$ ipython --no-banner

In [1]: import numpy as np

In [2]: np.set_printoptions(precision=3, suppress=True, linewidth=160, sign=" ")

In [3]: rnd = lambda a: np.round(a, 3) + 0

In [4]: feats = np.load("layer6.npy")

In [5]: feats
Out[5]: 
array([[ 10,   0,   8,   0],
       [  0,  10,   0,   8],
       [  8,   0,  10,   0],
       [  0,   8,   0,  10]])

In [6]: x = np.ones(4)

In [7]: for _ in range(3):
   ...:     x = feats @ x
   ...:     x /= np.linalg.norm(x)
   ...:     print(round(x @ feats @ x, 3))
   ...: 
18.0
18.0
18.0

In [8]: x
Out[8]: array([ 0.5,  0.5,  0.5,  0.5])

In [9]: rnd(np.linalg.eigvalsh(feats)[-1])
Out[9]: np.float64(18.0)

In [10]: evals, V = np.linalg.eigh(feats)

In [11]: x = np.array([2, 1, 1, 1])

In [12]: print(rnd(np.linalg.eigvalsh(feats[1:, 1:])))
[  2.  10.  18.]

In [13]: x @ feats @ x
Out[13]: np.int64(118)

In [14]: print(rnd(V * np.sqrt(evals) @ V.T))
[[ 2.828  0.     1.414  0.   ]
 [ 0.     2.828  0.     1.414]
 [ 1.414  0.     2.828  0.   ]
 [ 0.     1.414  0.     2.828]]

In [15]: rnd(x @ feats @ x / (x @ x)), rnd(evals[0]), evals[-1]
Out[15]: (np.float64(16.857), np.float64(2.0), np.float64(18.0))

In [16]: evals, V = np.linalg.eig(feats)

In [17]: rnd(np.prod(evals))
Out[17]: np.float64(1296.0)

In [18]: rnd(evals)
Out[18]: array([ 18.,   2.,  18.,   2.])

In [19]: rnd(np.sort(np.linalg.eigvals(feats.T)))
Out[19]: array([  2.,   2.,  18.,  18.])

In [20]: print(rnd(feats @ V[:, 0] - evals[0] * V[:, 0]))
[ 0.  0.  0.  0.]

In [21]: np.einsum("ii->", feats)
Out[21]: np.int64(40)

In [22]: rnd(np.linalg.det(feats.T))
Out[22]: np.float64(1296.0)

In [23]: print(rnd(np.linalg.det(feats[::-1])))
1296.0

In [24]: print(rnd(np.linalg.det(2 * feats)), rnd(np.linalg.det(feats)))
20736.0 1296.0

In [25]: np.kron(np.eye(2, dtype=int), feats)
Out[25]: 
array([[ 10,   0,   8,   0,   0,   0,   0,   0],
       [  0,  10,   0,   8,   0,   0,   0,   0],
       [  8,   0,  10,   0,   0,   0,   0,   0],
       [  0,   8,   0,  10,   0,   0,   0,   0],
       [  0,   0,   0,   0,  10,   0,   8,   0],
       [  0,   0,   0,   0,   0,  10,   0,   8],
       [  0,   0,   0,   0,   8,   0,  10,   0],
       [  0,   0,   0,   0,   0,   8,   0,  10]])

In [26]: print(rnd(np.linalg.eigvals(feats)))
[ 18.   2.  18.   2.]

In [27]: print(rnd(np.poly(feats)))
[    1.   -40.   472. -1440.  1296.]
